$ python -q
>>> import numpy as np
>>> import numpy.linalg as la
>>> np.set_printoptions(precision=4, suppress=True, linewidth=100, sign=" ")
>>> F = np.load("mat.npy")
>>> F
array([[-37.5485,   1.9683, -57.0667],
       [-30.6965,   1.422 , -43.2281],
       [-27.1383,   1.087 , -36.3267],
       [-25.2791,   0.897 , -32.8158],
       [-23.6787,   0.725 , -29.853 ],
       [-16.7709,  -0.1057, -17.8607],
       [-14.1677,  -0.4497, -13.7828],
       [ -9.6283,  -1.046 ,  -7.5407],
       [ -8.3847,  -1.1902,  -6.0865],
       [ -4.4147,  -1.4065,  -2.477 ],
       [ -2.7494,  -1.2177,  -1.4883],
       [ -1.389 ,  -0.793 ,  -0.8145],
       [ -0.458 ,  -0.3055,  -0.3035],
       [ -0.4266,  -0.286 ,  -0.2841],
       [  0.9501,   0.7665,   0.8042],
       [  5.2559,   5.4977,   7.9934],
       [  8.6762,   9.4963,  16.4214],
       [  9.8198,  10.797 ,  19.5056],
       [  9.8976,  10.8847,  19.7188],
       [ 10.1857,  11.2087,  20.5119],
       [ 11.7178,  12.9082,  24.8094],
       [ 13.354 ,  14.6819,  29.5213],
       [ 19.9623,  21.4722,  49.3413],
       [ 22.6071,  24.0515,  57.4914],
       [ 24.5606,  25.9151,  63.5616],
       [ 32.3347,  33.0419,  88.0034]])
>>> A2 = np.c_[F[:, :2] @ np.array([[-1, 1], [-1, 1]]), np.array([-1, 0, 0, 0, 0, 0, 2, -2, 0, -2, 1, 1, -1, 0, -2, -2, -1, 2, 0, -1, -2, 2, -2, -2, -2, -1])]
>>> A2
array([[ 35.5802, -35.5802,  -1.    ],
       [ 29.2745, -29.2745,   0.    ],
       [ 26.0513, -26.0513,   0.    ],
       [ 24.3821, -24.3821,   0.    ],
       [ 22.9537, -22.9537,   0.    ],
       [ 16.8766, -16.8766,   0.    ],
       [ 14.6174, -14.6174,   2.    ],
       [ 10.6743, -10.6743,  -2.    ],
       [  9.5749,  -9.5749,   0.    ],
       [  5.8212,  -5.8212,  -2.    ],
       [  3.9671,  -3.9671,   1.    ],
       [  2.182 ,  -2.182 ,   1.    ],
       [  0.7635,  -0.7635,  -1.    ],
       [  0.7126,  -0.7126,   0.    ],
       [ -1.7166,   1.7166,  -2.    ],
       [-10.7536,  10.7536,  -2.    ],
       [-18.1725,  18.1725,  -1.    ],
       [-20.6168,  20.6168,   2.    ],
       [-20.7823,  20.7823,   0.    ],
       [-21.3944,  21.3944,  -1.    ],
       [-24.626 ,  24.626 ,  -2.    ],
       [-28.0359,  28.0359,   2.    ],
       [-41.4345,  41.4345,  -2.    ],
       [-46.6586,  46.6586,  -2.    ],
       [-50.4757,  50.4757,  -2.    ],
       [-65.3766,  65.3766,  -1.    ]])
>>> la.matrix_rank(np.c_[F, A2])
np.int64(4)
>>> la.matrix_rank(A2)
np.int64(2)
